In [1]: import numpy as np

In [2]: import numpy.linalg as la

In [3]: np.set_printoptions(precision=2, suppress=True, linewidth=120)

In [4]: tidy = lambda a: np.round(a, 2) + 0

In [5]: arr = np.array([[-1, -3, 4, 2, 3, -3],
   ...:     [-4, -4, 5, 4, -1, -7],
   ...:     [-6, -9, 7, 1, -1, -6],
   ...:     [-10, -7, 5, 1, -4, -3],
   ...:     [-10, -5, 10, 5, -9, -1],
   ...:     [-14, -1, 7, 9, -6, 3],
   ...:     [-18, 3, 11, 6, -6, 5],
   ...:     [-22, 2, 10, 10, -9, 3],
   ...:     [-26, 0, 12, 11, -13, 7],
   ...:     [-23, -4, 7, 6, -13, 2]])

In [6]: arr.mean(axis=0)
Out[6]: array([-13.4,  -2.8,   7.8,   5.5,  -5.9,   0. ])

In [7]: arr[:, 6]
IndexError: index 6 is out of bounds for axis 1 with size 6


In [8]: np.diff(arr, axis=0)
Out[8]: 
array([[-3, -1,  1,  2, -4, -4],
       [-2, -5,  2, -3,  0,  1],
       [-4,  2, -2,  0, -3,  3],
       [ 0,  2,  5,  4, -5,  2],
       [-4,  4, -3,  4,  3,  4],
       [-4,  4,  4, -3,  0,  2],
       [-4, -1, -1,  4, -3, -2],
       [-4, -2,  2,  1, -4,  4],
       [ 3, -4, -5, -5,  0, -5]])

In [9]: arr.shape
Out[9]: (10, 6)

In [10]: la.matrix_rank(arr)
Out[10]: np.int64(6)

In [11]: tidy(la.svd(arr, compute_uv=False))
Out[11]: array([63.71, 18.96,  9.13,  5.46,  5.12,  3.54])

In [12]: tidy(la.norm(arr))
Out[12]: np.float64(67.6)

In [13]: arr.sum(axis=0)
Out[13]: array([-134,  -28,   78,   55,  -59,    0])

In [14]: np.abs(arr).max()
Out[14]: np.int64(26)

In [15]: Uu, sigma, VT = la.svd(arr, full_matrices=False)

In [16]: tidy(np.abs(VT[0]))
Out[16]: array([0.78, 0.07, 0.39, 0.31, 0.37, 0.1 ])

In [17]: print(tidy(Uu.T @ Uu))
[[1. 0. 0. 0. 0. 0.]
 [0. 1. 0. 0. 0. 0.]
 [0. 0. 1. 0. 0. 0.]
 [0. 0. 0. 1. 0. 0.]
 [0. 0. 0. 0. 1. 0.]
 [0. 0. 0. 0. 0. 1.]]

In [18]: tidy(sigma / sigma[0])
Out[18]: array([1.  , 0.3 , 0.14, 0.09, 0.08, 0.06])

In [19]: m1 = np.loadtxt("sample19.csv", delimiter=",")

In [20]: m1
Out[20]: 
array([[-0.95,  0.  , -2.87, -0.96, -1.95],
       [ 0.76, -0.02,  2.28,  0.76,  1.54],
       [-0.1 ,  0.03, -0.24, -0.09, -0.17],
       [-1.42, -0.03, -4.18, -1.41, -2.78],
       [-1.07, -0.02, -3.34, -1.11, -2.28],
       [-0.7 ,  0.02, -2.22, -0.71, -1.48],
       [-0.52,  0.  , -1.61, -0.55, -1.04],
       [-0.63,  0.01, -1.87, -0.64, -1.26],
       [-0.96, -0.03, -2.81, -0.9 , -1.9 ],
       [-0.94, -0.01, -2.89, -0.99, -1.93],
       [ 0.92, -0.02,  2.7 ,  0.91,  1.81],
       [-0.22,  0.03, -0.59, -0.19, -0.37],
       [-1.29,  0.02, -3.87, -1.3 , -2.59],
       [ 0.74,  0.02,  2.31,  0.77,  1.53],
       [-0.36,  0.  , -1.18, -0.37, -0.81],
       [ 1.47,  0.  ,  4.41,  1.52,  2.92],
       [ 0.82, -0.02,  2.45,  0.81,  1.63],
       [ 0.11,  0.02,  0.31,  0.13,  0.21],
       [ 0.85,  0.02,  2.64,  0.89,  1.77]])

In [21]: idx = m1[:, 0] > np.median(m1[:, 0])

In [22]: r0 = m1[idx].mean(axis=0) - m1[~idx].mean(axis=0)

In [23]: tidy((((m1 - m1.mean(axis=0)) @ r0 > 0) == idx).mean())
Out[23]: np.float64(0.95)

In [24]: ((m1 - m1.mean(axis=0)) @ r0 > 0).astype(int)
Out[24]: array([0, 1, 1, 0, 0, 0, 0, 0, 0, 0, 1, 0, 0, 1, 0, 1, 1, 1, 1])

In [25]: idx.astype(int)
Out[25]: array([0, 1, 1, 0, 0, 0, 0, 0, 0, 0, 1, 1, 0, 1, 0, 1, 1, 1, 1])

In [26]: np.argsort(-np.abs(r0).round(6), kind="stable")
Out[26]: array([2, 4, 3, 0, 1])

In [27]: tidy(r0)
Out[27]: array([1.48, 0.01, 4.49, 1.51, 3.01])
